% ipython --no-banner

In [1]: import numpy as np

In [2]: np.set_printoptions(suppress=True, linewidth=140)

In [3]: m1 = np.array([[0, 0, 1, 0, 0, 0, 0],
   ...:     [0, 0, 0, 1, 0, 0, 0],
   ...:     [1, 0, 0, 0, 1, 1, 0],
   ...:     [0, 1, 0, 0, 0, 0, 0],
   ...:     [0, 0, 1, 0, 0, 1, 0],
   ...:     [0, 0, 1, 0, 1, 0, 0],
   ...:     [0, 0, 0, 0, 0, 0, 0]])

In [4]: # equal to its transpose

In [5]: w, vecs = np.linalg.eigh(m1)

In [6]: x = np.array([1, 2, 8, -7, 1, -4, -9])

In [7]: np.round(np.linalg.eigvalsh(m1[1:, 1:]), 2)
Out[7]: array([-1., -1., -1.,  0.,  1.,  2.])

In [8]: np.round(vecs * np.abs(w) @ vecs.T, 2) + 0
Out[8]: 
array([[ 0.76,  0.  , -0.12,  0.  ,  0.45,  0.45,  0.  ],
       [ 0.  ,  1.  ,  0.  ,  0.  ,  0.  ,  0.  ,  0.  ],
       [-0.12,  0.  ,  1.66,  0.  ,  0.33,  0.33,  0.  ],
       [ 0.  ,  0.  ,  0.  ,  1.  ,  0.  ,  0.  ,  0.  ],
       [ 0.45,  0.  ,  0.33,  0.  ,  1.27,  0.27,  0.  ],
       [ 0.45,  0.  ,  0.33,  0.  ,  0.27,  1.27,  0.  ],
       [ 0.  ,  0.  ,  0.  ,  0.  ,  0.  ,  0.  ,  0.  ]])

In [9]: np.abs(m1).sum(axis=1).max(), round(float(np.abs(w).max()), 2)
Out[9]: (np.int64(3), 2.17)

In [10]: np.round(np.linalg.eigvalsh(m1).min(), 2)
Out[10]: np.float64(-1.48)

In [11]: [round(float(np.linalg.det(m1[:i, :i])), 2) + 0 for i in range(1, 8)]
Out[11]: [0.0, 0.0, 0.0, 1.0, 0.0, -1.0, 0.0]

In [12]: rng = np.random.default_rng(8738)

In [13]: idx = rng.permutation(7)

In [14]: idx
Out[14]: array([5, 6, 1, 4, 0, 3, 2])

In [15]: A2 = m1[idx][:, idx]

In [16]: round(float(np.linalg.det(A2)), 2), round(np.linalg.det(m1[idx]), 2)
Out[16]: (0.0, np.float64(0.0))

In [17]: np.trace(A2)
Out[17]: np.int64(0)

In [18]: np.diag(A2)
Out[18]: array([0, 0, 0, 0, 0, 0, 0])

In [19]: np.round(np.sort(np.abs(np.linalg.eigvals(A2))), 2)
Out[19]: array([0.  , 0.31, 1.  , 1.  , 1.  , 1.48, 2.17])

In [20]: np.linalg.lstsq(m1[:-1].T, m1[-1])[2]
Out[20]: np.int32(6)

In [21]: np.round(np.trace(np.linalg.pinv(m1) @ m1), 2)
Out[21]: np.float64(6.0)

In [22]: T = np.stack([m1, 4 * m1, m1[::-1]])

In [23]: np.round(np.linalg.norm(T, axis=(1, 2)), 2)
Out[23]: array([ 3.16, 12.65,  3.16])

In [24]: np.linalg.matrix_rank(T)
Out[24]: array([6, 6, 6])

In [25]: T.sum(axis=0)
Out[25]: 
array([[0, 0, 5, 0, 0, 0, 0],
       [0, 0, 1, 5, 1, 0, 0],
       [5, 0, 1, 0, 5, 6, 0],
       [0, 6, 0, 0, 0, 0, 0],
       [1, 0, 5, 0, 1, 6, 0],
       [0, 0, 5, 1, 5, 0, 0],
       [0, 0, 1, 0, 0, 0, 0]])

In [26]: th = rng.uniform(0, 2 * np.pi, 19)

In [27]: q, _ = np.linalg.qr(np.array([[-1.4, 0.1],
    ...:     [0.9, -0.3],
    ...:     [-0.2, 0.2],
    ...:     [0.5, 1.1],
    ...:     [1.2, -1.7],
    ...:     [-0.4, 2.0],
    ...:     [-0.6, 0.0],
    ...:     [-0.9, -1.2],
    ...:     [0.8, 0.2],
    ...:     [1.9, 1.5],
    ...:     [-1.0, -0.4]]))

In [28]: K = 20 * np.c_[np.cos(th), np.sin(th)] @ q.T

In [29]: K.round(2)
Out[29]: 
array([[  8.44,  -5.44,   1.22,  -2.93,  -7.35,   2.56,   3.61,   5.33,  -4.8 , -11.32,   5.99],
       [ -6.47,   3.5 ,  -0.41,   5.49,   1.03,   3.67,  -2.89,  -7.7 ,   4.42,  13.36,  -5.94],
       [ -4.97,   2.28,   0.01,   6.21,  -2.04,   6.28,  -2.3 ,  -8.13,   3.85,  13.14,  -5.39],
       [  4.43,  -4.15,   1.66,   4.67, -12.7 ,  12.13,   1.66,  -4.11,  -1.12,   2.99,   0.57],
       [ -2.98,   3.27,  -1.49,  -5.47,  11.85, -12.2 ,  -1.03,   5.36,   0.22,  -5.37,   0.59],
       [  8.61,  -5.78,   1.42,  -1.91,  -9.03,   4.48,   3.65,   4.24,  -4.66, -10.01,   5.67],
       [ -8.62,   5.83,  -1.46,   1.67,   9.39,  -4.9 ,  -3.64,  -3.97,   4.6 ,   9.67,  -5.57],
       [  1.22,  -2.15,   1.25,   6.14, -10.4 ,  11.77,   0.27,  -6.54,   0.79,   7.82,  -1.86],
       [  2.34,  -2.87,   1.41,   5.75, -11.37,  12.1 ,   0.76,  -5.83,   0.15,   6.31,  -1.06],
       [  2.76,  -3.13,   1.47,   5.57, -11.69,  12.17,   0.93,  -5.53,  -0.09,   5.7 ,  -0.75],
       [  6.71,  -3.7 ,   0.48,  -5.33,  -1.58,  -3.17,   2.99,   7.57,  -4.5 , -13.32,   6.01],
       [ -6.68,   5.37,  -1.8 ,  -2.79,  13.08, -10.89,  -2.67,   1.47,   2.64,   1.61,  -2.62],
       [ -1.89,   2.58,  -1.35,  -5.92,  11.  , -11.99,  -0.56,   6.13,  -0.41,  -6.94,   1.39],
       [ -1.  ,   2.  ,  -1.22,  -6.21,  10.18, -11.68,  -0.18,   6.66,  -0.92,  -8.1 ,   2.01],
       [  3.18,  -0.91,  -0.44,  -6.59,   5.03,  -8.57,   1.57,   8.12,  -3.05, -12.18,   4.54],
       [  3.23,  -3.43,   1.53,   5.35, -12.02,  12.22,   1.14,  -5.17,  -0.37,   4.99,  -0.39],
       [  5.78,  -4.91,   1.76,   3.67, -13.11,  11.61,   2.26,  -2.67,  -2.01,   0.41,   1.75],
       [  2.01,  -0.06,  -0.68,  -6.65,   6.71,  -9.72,   1.08,   7.89,  -2.49, -11.27,   3.9 ],
       [ -7.44,   5.71,  -1.8 ,  -1.83,  12.75,  -9.91,  -3.02,   0.21,   3.23,   3.64,  -3.45]])

In [30]: th = np.radians(90)

In [31]: Rm = np.eye(11)

In [32]: Rm[7, 7] = Rm[0, 0] = np.cos(th)

In [33]: Rm[7, 0], Rm[0, 7] = -np.sin(th), np.sin(th)

In [34]: Rm.round(2) + 0
Out[34]: 
array([[ 0.,  0.,  0.,  0.,  0.,  0.,  0.,  1.,  0.,  0.,  0.],
       [ 0.,  1.,  0.,  0.,  0.,  0.,  0.,  0.,  0.,  0.,  0.],
       [ 0.,  0.,  1.,  0.,  0.,  0.,  0.,  0.,  0.,  0.,  0.],
       [ 0.,  0.,  0.,  1.,  0.,  0.,  0.,  0.,  0.,  0.,  0.],
       [ 0.,  0.,  0.,  0.,  1.,  0.,  0.,  0.,  0.,  0.,  0.],
       [ 0.,  0.,  0.,  0.,  0.,  1.,  0.,  0.,  0.,  0.,  0.],
       [ 0.,  0.,  0.,  0.,  0.,  0.,  1.,  0.,  0.,  0.,  0.],
       [-1.,  0.,  0.,  0.,  0.,  0.,  0.,  0.,  0.,  0.,  0.],
       [ 0.,  0.,  0.,  0.,  0.,  0.,  0.,  0.,  1.,  0.,  0.],
       [ 0.,  0.,  0.,  0.,  0.,  0.,  0.,  0.,  0.,  1.,  0.],
       [ 0.,  0.,  0.,  0.,  0.,  0.,  0.,  0.,  0.,  0.,  1.]])

In [35]: A2 = K @ Rm.T

In [36]: round(np.linalg.det(Rm), 2), np.trace(Rm)
Out[36]: (np.float64(1.0), np.float64(9.0))

In [37]: np.allclose(K @ K.T, A2 @ A2.T)
Out[37]: True

In [38]: np.round(np.linalg.svd(K, compute_uv=False), 2) + 0, np.round(np.linalg.svd(A2, compute_uv=False), 2) + 0
Out[38]: 
(array([69.62, 52.47,  0.  ,  0.  ,  0.  ,  0.  ,  0.  ,  0.  ,  0.  ,  0.  ,  0.  ]),
 array([69.62, 52.47,  0.  ,  0.  ,  0.  ,  0.  ,  0.  ,  0.  ,  0.  ,  0.  ,  0.  ]))

In [39]: np.allclose(np.linalg.norm(K, axis=1), np.linalg.norm(A2, axis=1))
Out[39]: True

In [40]: left, s = np.linalg.svd(K)
ValueError: too many values to unpack (expected 2)


In [41]: left, s, Vt = np.linalg.svd(K, full_matrices=False)

In [42]: (s > 1e-8).sum()
Out[42]: np.int64(2)

In [43]: round(np.sqrt((s ** 2).sum()), 2), round(np.linalg.norm(K), 2)
Out[43]: (np.float64(87.18), np.float64(87.18))

In [44]: np.abs(left[:, 0]).round(6).argmax()
Out[44]: np.int64(8)

In [45]: np.round(s / s[0], 2) + 0
Out[45]: array([1.  , 0.75, 0.  , 0.  , 0.  , 0.  , 0.  , 0.  , 0.  , 0.  , 0.  ])

In [46]: left.shape, s.shape, Vt.shape
Out[46]: ((19, 11), (11,), (11, 11))

In [47]: np.round(np.abs(Vt[0]), 2)
Out[47]: array([0.11, 0.14, 0.07, 0.29, 0.56, 0.6 , 0.04, 0.3 , 0.01, 0.32, 0.06])

In [48]: np.round(np.linalg.norm(K, axis=0), 2)
Out[48]: array([23.17, 16.96,  5.71, 21.92, 43.03, 42.33,  9.7 , 25.38, 12.67, 38.1 , 16.4 ])

In [49]: np.round(np.linalg.norm(K) ** 2 / np.linalg.norm(K, 2) ** 2, 2)
Out[49]: np.float64(1.57)

In [50]: round(float(np.linalg.norm(K, "nuc")), 2)
Out[50]: 122.09

In [51]: np.round(K[4] @ K[7], 2)
Out[51]: np.float64(-391.12)
